$ python -q
>>> import numpy as np
>>> np.set_printoptions(precision=3, suppress=True, linewidth=120)
>>> rnd = lambda a: np.round(a, 3) + 0
>>> J = np.load("a.npy")
>>> J
array([[ 8, -4,  5, -5, -2],
       [ 0, -3, -7,  9,  9],
       [ 0,  0, -6, -7, -1],
       [ 0,  0,  0,  8,  7],
       [ 0,  0,  0,  0,  7]])
>>> # triangular, det is the product of the diagonal
>>> ev, V = np.linalg.eig(J)
>>> J @ V[:, 0] - ev[0] * V[:, 0]
array([0., 0., 0., 0., 0.])
>>> data = np.load("data.npy")
>>> data
array([[0, 0, 0, 0],
       [0, 0, 1, 1],
       [0, 1, 0, 1],
       [0, 1, 1, 0]])
>>> # symmetric, so the eigenvalues are real
>>> np.allclose(data[:-1].T @ np.linalg.lstsq(data[:-1].T, data[-1])[0], data[-1])
False
>>> np.unique(data.round(6), axis=0).shape
(4, 4)
>>> arr = np.load("block11.npy")
>>> arr
array([[-3.148,  2.355, -2.005, -2.351],
       [-1.887, -2.794,  3.608, -0.784],
       [ 1.702,  0.039, -4.342, -1.803],
       [ 3.575, -1.929, -2.588,  1.341],
       [-0.856, -0.811, -4.497,  1.839],
       [ 0.212,  3.508, -2.219,  2.78 ],
       [ 4.185, -0.129,  2.314, -1.453],
       [ 0.261, -2.617,  1.303,  4.048],
       [-1.795, -0.664,  3.959, -2.38 ],
       [-1.075,  2.1  ,  4.004, -1.845],
       [ 1.419, -1.208, -3.521,  3.021],
       [-1.577,  3.951,  1.597, -2.085],
       [ 2.82 , -0.146,  3.883, -1.397],
       [-3.997, -0.689, -2.923,  0.058],
       [-2.855,  2.845, -2.288,  1.876],
       [ 2.45 , -2.214, -3.613,  1.023],
       [ 3.459, -1.501, -2.633, -1.962],
       [-0.676,  1.216,  3.326, -3.464],
       [-4.421, -1.466,  0.336,  1.788],
       [-1.347,  1.714,  0.353, -4.486],
       [ 0.956, -1.283, -3.791,  2.841],
       [ 0.765,  2.99 , -3.92 , -0.321],
       [ 4.23 , -1.853,  1.137,  1.544],
       [ 3.831,  0.001,  2.169, -2.37 ],
       [-0.71 ,  1.685,  0.925, -4.561]])
>>> other = np.c_[arr[:, :3] @ np.array([[2, 0, 2], [3, 1, 3], [3, 3, 3]]), np.array([-1, 2, -2, -1, -2, -1, 2, 1, 3, 2, 2, -3, 0, 0, 2, 0, -1, -2, -3, 3, -3, 0, -2, 1, -2])]
>>> rnd(other)
array([[ -5.246,  -3.66 ,  -5.246,  -1.   ],
       [ -1.332,   8.03 ,  -1.332,   2.   ],
       [ -9.505, -12.987,  -9.505,  -2.   ],
       [ -6.401,  -9.693,  -6.401,  -1.   ],
       [-17.636, -14.302, -17.636,  -2.   ],
       [  4.291,  -3.149,   4.291,  -1.   ],
       [ 14.925,   6.813,  14.925,   2.   ],
       [ -3.42 ,   1.292,  -3.42 ,   1.   ],
       [  6.295,  11.213,   6.295,   3.   ],
       [ 16.162,  14.112,  16.162,   2.   ],
       [-11.349, -11.771, -11.349,   2.   ],
       [ 13.49 ,   8.742,  13.49 ,  -3.   ],
       [ 16.851,  11.503,  16.851,   0.   ],
       [-18.83 ,  -9.458, -18.83 ,   0.   ],
       [ -4.039,  -4.019,  -4.039,   2.   ],
       [-12.581, -13.053, -12.581,   0.   ],
       [ -5.484,  -9.4  ,  -5.484,  -1.   ],
       [ 12.274,  11.194,  12.274,  -2.   ],
       [-12.232,  -0.458, -12.232,  -3.   ],
       [  3.507,   2.773,   3.507,   3.   ],
       [-13.31 , -12.656, -13.31 ,  -3.   ],
       [ -1.26 ,  -8.77 ,  -1.26 ,   0.   ],
       [  6.312,   1.558,   6.312,  -2.   ],
       [ 14.172,   6.508,  14.172,   1.   ],
       [  6.41 ,   4.46 ,   6.41 ,  -2.   ]])
>>> rnd(np.linalg.norm(np.linalg.qr(arr)[0].T @ other, axis=0) ** 2 / ((other ** 2).sum(axis=0) + 1e-12))
array([1.   , 1.   , 1.   , 0.113])
